% python3 -q
>>> import numpy as np
>>> import numpy.linalg as la
>>> np.set_printoptions(precision=4, suppress=True, linewidth=100)
>>> mat = np.loadtxt("x.csv", delimiter=",")
>>> mat
array([[0., 0., 0., 0., 1., 0., 0., 0., 0., 0., 0., 0., 0., 0., 0., 0.],
       [0., 0., 0., 0., 0., 0., 0., 0., 0., 0., 0., 0., 0., 0., 1., 0.],
       [0., 0., 0., 1., 0., 0., 0., 0., 0., 0., 0., 0., 0., 0., 0., 0.],
       [1., 0., 0., 0., 0., 0., 0., 0., 0., 0., 0., 0., 0., 0., 0., 0.],
       [0., 0., 0., 0., 0., 1., 0., 0., 0., 0., 0., 0., 0., 0., 0., 0.],
       [0., 0., 0., 0., 0., 0., 0., 0., 0., 0., 0., 0., 0., 0., 0., 1.],
       [0., 0., 0., 0., 0., 0., 0., 0., 0., 0., 0., 0., 0., 1., 0., 0.],
       [0., 0., 0., 0., 0., 0., 0., 0., 1., 0., 0., 0., 0., 0., 0., 0.],
       [0., 0., 1., 0., 0., 0., 0., 0., 0., 0., 0., 0., 0., 0., 0., 0.],
       [0., 0., 0., 0., 0., 0., 0., 0., 0., 0., 0., 1., 0., 0., 0., 0.],
       [0., 0., 0., 0., 0., 0., 0., 1., 0., 0., 0., 0., 0., 0., 0., 0.],
       [0., 0., 0., 0., 0., 0., 0., 0., 0., 1., 0., 0., 0., 0., 0., 0.],
       [0., 0., 0., 0., 0., 0., 0., 0., 0., 0., 1., 0., 0., 0., 0., 0.],
       [0., 1., 0., 0., 0., 0., 0., 0., 0., 0., 0., 0., 0., 0., 0., 0.],
       [0., 0., 0., 0., 0., 0., 1., 0., 0., 0., 0., 0., 0., 0., 0., 0.],
       [0., 0., 0., 0., 0., 0., 0., 0., 0., 0., 0., 0., 1., 0., 0., 0.]])
>>> x0 = np.array([2, 2, -3, 3, 3, -3, -3, 2, 1, -3, -3, 2, 0, 0, -1, 3])
>>> 16 - la.matrix_rank(mat - np.eye(16), tol=1e-8)
np.int64(3)
>>> np.sort(np.abs(np.degrees(np.angle(la.eigvals(mat)))))
array([  0.,   0.,   0.,  36.,  36.,  72.,  72.,  90.,  90., 108., 108., 144., 144., 180., 180.,
       180.])
>>> round(float(la.det(mat)), 4)
-1.0
>>> [p for p in range(1, 25) if np.allclose(la.matrix_power(mat, p), np.eye(16))]
[20]
>>> print(round(la.norm(x0), 4), np.round(la.norm(mat @ x0), 4))
9.4868 9.4868
>>> np.abs(la.eigvals(mat))
array([1., 1., 1., 1., 1., 1., 1., 1., 1., 1., 1., 1., 1., 1., 1., 1.])
>>> w1 = np.array([[0, 3, -2, 2],
...     [1, 0, -2, 3],
...     [3, 1, 1, -2],
...     [-3, -3, 2, 3],
...     [-3, 3, -2, 0],
...     [-2, -1, 3, 1],
...     [1, 0, -3, 0],
...     [-2, 2, 0, 1],
...     [-2, 2, -1, 0],
...     [-1, 2, -3, 2],
...     [1, -3, -2, 2],
...     [-3, -2, 1, 2],
...     [3, 1, 0, 0],
...     [-1, -2, 2, -2],
...     [-2, 2, -3, -2],
...     [1, 1, 0, -2]])
>>> b = np.array([0, -2, 1, 1])
>>> hid = np.maximum(mat @ w1 + b, 0)
>>> (hid > 0).astype(int)
array([[0, 1, 0, 1],
       [0, 0, 0, 0],
       [0, 0, 1, 1],
       [0, 1, 0, 1],
       [0, 0, 1, 1],
       [1, 0, 1, 0],
       [0, 0, 1, 0],
       [0, 0, 0, 1],
       [1, 0, 1, 0],
       [0, 0, 1, 1],
       [0, 0, 1, 1],
       [0, 0, 0, 1],
       [1, 0, 0, 1],
       [1, 0, 0, 1],
       [1, 0, 0, 1],
       [1, 0, 1, 1]])
>>> Z = np.array([[0, 4], [4, 0], [1, 5], [2, 5]])
>>> print(hid @ Z)
[[ 6.  5.]
 [ 0.  0.]
 [11. 35.]
 [10. 15.]
 [ 8. 30.]
 [ 1.  9.]
 [ 3. 15.]
 [ 2.  5.]
 [ 2. 22.]
 [ 8. 25.]
 [ 5. 15.]
 [ 6. 15.]
 [ 6. 19.]
 [ 8. 24.]
 [ 2.  9.]
 [ 3. 22.]]
>>> E = np.loadtxt("case13.csv", delimiter=",")
>>> E
array([[-0.697 , -0.4818,  0.3449,  0.267 ,  0.3029,  0.0052],
       [ 0.587 , -0.2552,  0.441 , -0.1189,  0.5522, -0.277 ],
       [ 0.1467, -0.3778,  0.0544, -0.3532, -0.0283,  0.841 ],
       [-0.1834, -0.3912, -0.5182, -0.6292,  0.1066, -0.3709],
       [ 0.3302, -0.536 , -0.4667,  0.6127, -0.1012, -0.0143],
       [ 0.0734, -0.3459,  0.4441, -0.1363, -0.7622, -0.2797]])
>>> # orthonormal columns
>>> rng = np.random.default_rng(4762)
>>> z = rng.permutation(6)
>>> z
array([2, 1, 4, 3, 5, 0])
>>> out = E[z][:, z]
>>> out
array([[ 0.0544, -0.3778, -0.0283, -0.3532,  0.841 ,  0.1467],
       [ 0.441 , -0.2552,  0.5522, -0.1189, -0.277 ,  0.587 ],
       [-0.4667, -0.536 , -0.1012,  0.6127, -0.0143,  0.3302],
       [-0.5182, -0.3912,  0.1066, -0.6292, -0.3709, -0.1834],
       [ 0.4441, -0.3459, -0.7622, -0.1363, -0.2797,  0.0734],
       [ 0.3449, -0.4818,  0.3029,  0.267 ,  0.0052, -0.697 ]])
>>> np.allclose(out, E)
False
>>> print(np.sort(np.abs(la.eigvals(out))))
[1. 1. 1. 1. 1. 1.]
>>> np.allclose(E @ E.T, E.T @ E)
True
>>> np.sort(np.abs(la.eigvals(E)))
array([1., 1., 1., 1., 1., 1.])
>>> round(la.det(E), 4)
np.float64(-1.0)
>>> x0 = np.array([1, -2, -2, 0, 2, 0])
>>> la.norm(E @ x0) <= la.norm(E, 2) * la.norm(x0) + 1e-9
np.True_
>>> (E * x0).sum(axis=1)
array([ 0.1826,  1.3198,  0.737 ,  1.8484,  2.1333, -1.6475])
>>> (E @ x0).argmax()
np.int64(4)
>>> m1 = np.loadtxt("mat.csv", delimiter=",")
>>> m1
array([[  0.,  -7.,  -6.,   4.,  -3.,  -3.,  -6.,   3.,   8.,  -6.,   2.],
       [  7.,   0.,   2., -10.,   0.,   1.,  -5.,   7.,   3.,   0.,  -3.],
       [  6.,  -2.,   0.,   1.,  -4.,   1.,  -8.,   5.,   7.,  -3.,   3.],
       [ -4.,  10.,  -1.,   0.,  -1.,  -3.,   6.,  -5.,  -8.,   2.,   8.],
       [  3.,   0.,   4.,   1.,   0.,  -2.,  -2.,  -5.,   2.,   4., -10.],
       [  3.,  -1.,  -1.,   3.,   2.,   0.,  10.,   1.,   2.,   0.,   0.],
       [  6.,   5.,   8.,  -6.,   2., -10.,   0.,   3.,  -2.,  -6.,  -3.],
       [ -3.,  -7.,  -5.,   5.,   5.,  -1.,  -3.,   0.,   0.,  -8.,   4.],
       [ -8.,  -3.,  -7.,   8.,  -2.,  -2.,   2.,   0.,   0.,   2.,  -3.],
       [  6.,   0.,   3.,  -2.,  -4.,   0.,   6.,   8.,  -2.,   0.,  -9.],
       [ -2.,   3.,  -3.,  -8.,  10.,   0.,   3.,  -4.,   3.,   9.,   0.]])
>>> U, sigma = la.svd(m1)
Traceback (most recent call last):
  File "<python-input-37>", line 1, in <module>
    U, sigma = la.svd(m1)
    ^^^^^^^^
ValueError: too many values to unpack (expected 2)
>>> U, sigma, vt = la.svd(m1, full_matrices=False)
>>> np.cumsum(sigma ** 2) / np.sum(sigma ** 2)
array([0.2855, 0.571 , 0.6909, 0.8109, 0.8745, 0.938 , 0.9666, 0.9951, 0.9975, 1.    , 1.    ])
>>> round(float(np.sqrt((sigma ** 2).sum())), 4), round(float(la.norm(m1)), 4)
(51.614, 51.614)
>>> sigma.round(4) + 0
array([27.5783, 27.5783, 17.8756, 17.8756, 13.0146, 13.0146,  8.7167,  8.7167,  2.5575,  2.5575,
        0.    ])
>>> np.round(sigma / sigma[0], 4) + 0
array([1.    , 1.    , 0.6482, 0.6482, 0.4719, 0.4719, 0.3161, 0.3161, 0.0927, 0.0927, 0.    ])
>>> la.lstsq(m1[:-1].T, m1[-1])[2]
np.int32(10)
>>> np.allclose(m1[:-1].T @ la.lstsq(m1[:-1].T, m1[-1])[0], m1[-1])
True
>>> print(np.round(m1 @ la.pinv(m1) @ m1, 4) + 0)
[[  0.  -7.  -6.   4.  -3.  -3.  -6.   3.   8.  -6.   2.]
 [  7.   0.   2. -10.   0.   1.  -5.   7.   3.   0.  -3.]
 [  6.  -2.   0.   1.  -4.   1.  -8.   5.   7.  -3.   3.]
 [ -4.  10.  -1.   0.  -1.  -3.   6.  -5.  -8.   2.   8.]
 [  3.   0.   4.   1.   0.  -2.  -2.  -5.   2.   4. -10.]
 [  3.  -1.  -1.   3.   2.   0.  10.   1.   2.   0.   0.]
 [  6.   5.   8.  -6.   2. -10.   0.   3.  -2.  -6.  -3.]
 [ -3.  -7.  -5.   5.   5.  -1.  -3.   0.   0.  -8.   4.]
 [ -8.  -3.  -7.   8.  -2.  -2.   2.   0.   0.   2.  -3.]
 [  6.   0.   3.  -2.  -4.   0.   6.   8.  -2.   0.  -9.]
 [ -2.   3.  -3.  -8.  10.   0.   3.  -4.   3.   9.   0.]]
>>> np.unique(m1.round(6), axis=0).shape
(11, 11)
>>> z = rng.permutation(11)
>>> z
array([10,  0,  6,  4,  5,  7,  3,  8,  2,  9,  1])
>>> out = m1[z][:, z]
>>> np.diag(out)
array([0., 0., 0., 0., 0., 0., 0., 0., 0., 0., 0.])
>>> round(la.det(out), 4), round(float(la.det(m1[z])), 4)
(np.float64(-0.0), -0.0)
>>> np.round(np.sort(np.abs(la.eigvals(out))), 4) + 0
array([ 0.    ,  2.5575,  2.5575,  8.7167,  8.7167, 13.0146, 13.0146, 17.8756, 17.8756, 27.5783,
       27.5783])
>>> out
array([[  0.,  -2.,   3.,  10.,   0.,  -4.,  -8.,   3.,  -3.,   9.,   3.],
       [  2.,   0.,  -6.,  -3.,  -3.,   3.,   4.,   8.,  -6.,  -6.,  -7.],
       [ -3.,   6.,   0.,   2., -10.,   3.,  -6.,  -2.,   8.,  -6.,   5.],
       [-10.,   3.,  -2.,   0.,  -2.,  -5.,   1.,   2.,   4.,   4.,   0.],
       [  0.,   3.,  10.,   2.,   0.,   1.,   3.,   2.,  -1.,   0.,  -1.],
       [  4.,  -3.,  -3.,   5.,  -1.,   0.,   5.,   0.,  -5.,  -8.,  -7.],
       [  8.,  -4.,   6.,  -1.,  -3.,  -5.,   0.,  -8.,  -1.,   2.,  10.],
       [ -3.,  -8.,   2.,  -2.,  -2.,   0.,   8.,   0.,  -7.,   2.,  -3.],
       [  3.,   6.,  -8.,  -4.,   1.,   5.,   1.,   7.,   0.,  -3.,  -2.],
       [ -9.,   6.,   6.,  -4.,   0.,   8.,  -2.,  -2.,   3.,   0.,   0.],
       [ -3.,   7.,  -5.,   0.,   1.,   7., -10.,   3.,   2.,   0.,   0.]])
